$ python -q
>>> import numpy as np
>>> np.set_printoptions(suppress=True, linewidth=160)
>>> mat = np.load("layer7.npy")
>>> mat
array([[ 1.2 , -0.9 ,  1.  ,  1.4 ,  1.  ,  0.9 ],
       [ 0.  , -0.8 ,  0.5 , -1.  , -1.4 , -1.2 ],
       [-0.9 , -0.7 , -1.5 , -1.2 , -1.3 ,  0.1 ],
       [-1.1 , -0.8 ,  0.  , -0.9 , -0.1 , -1.9 ],
       [ 1.26, -0.96,  1.04,  1.52,  0.9 ,  0.95]])
>>> r0, v = mat[3], mat[2]
>>> np.round(r0 @ v, 2)
np.float64(2.57)
>>> r0 @ r0
np.float64(6.28)
>>> pr = (r0 @ v) / (r0 @ r0) * r0
>>> round(np.linalg.norm(r0 + v) ** 2 + np.linalg.norm(r0 - v) ** 2, 2)
np.float64(25.94)
>>> pr.round(2)
array([-0.45, -0.33,  0.  , -0.37, -0.04, -0.78])
>>> (v - pr) @ r0
np.float64(0.0)
>>> np.round(v - pr, 2)
array([-0.45, -0.37, -1.5 , -0.83, -1.26,  0.88])
>>> data = np.load("x.npy")
>>> data
array([[-1.,  0.,  0.,  0.,  0.,  0.],
       [ 0., -1., -2., -2., -2., -2.],
       [ 0., -2., -1., -2., -2., -2.],
       [ 0., -2., -2., -1., -2., -2.],
       [ 0., -2., -2., -2., -1., -2.],
       [ 0., -2., -2., -2., -2., -1.]])
>>> np.round(np.linalg.svd(mat, compute_uv=False), 2)
array([4.78, 2.35, 1.74, 1.2 , 0.07])
>>> np.abs(mat).max()
np.float64(1.9)
>>> np.round(mat.mean(axis=0), 2)
array([ 0.09, -0.83,  0.21, -0.04, -0.18, -0.23])
>>> mat.shape
(5, 6)
>>> np.linalg.rank(mat)
Traceback (most recent call last):
  File "<python-input-18>", line 1, in <module>
    np.linalg.rank(mat)
    ^^^^^^^^^^^^^^
AttributeError: module 'numpy.linalg' has no attribute 'rank'
>>> np.round(mat - mat[0], 2)
array([[ 0.  ,  0.  ,  0.  ,  0.  ,  0.  ,  0.  ],
       [-1.2 ,  0.1 , -0.5 , -2.4 , -2.4 , -2.1 ],
       [-2.1 ,  0.2 , -2.5 , -2.6 , -2.3 , -0.8 ],
       [-2.3 ,  0.1 , -1.  , -2.3 , -1.1 , -2.8 ],
       [ 0.06, -0.06,  0.04,  0.12, -0.1 ,  0.05]])
>>> np.zeros(5, 6)
Traceback (most recent call last):
  File "<python-input-20>", line 1, in <module>
    np.zeros(5, 6)
    ~~~~~~~~^^^^^^
TypeError: Cannot interpret '6' as a data type
>>> np.unravel_index(np.abs(mat).argmax(), mat.shape)
(np.int64(3), np.int64(5))
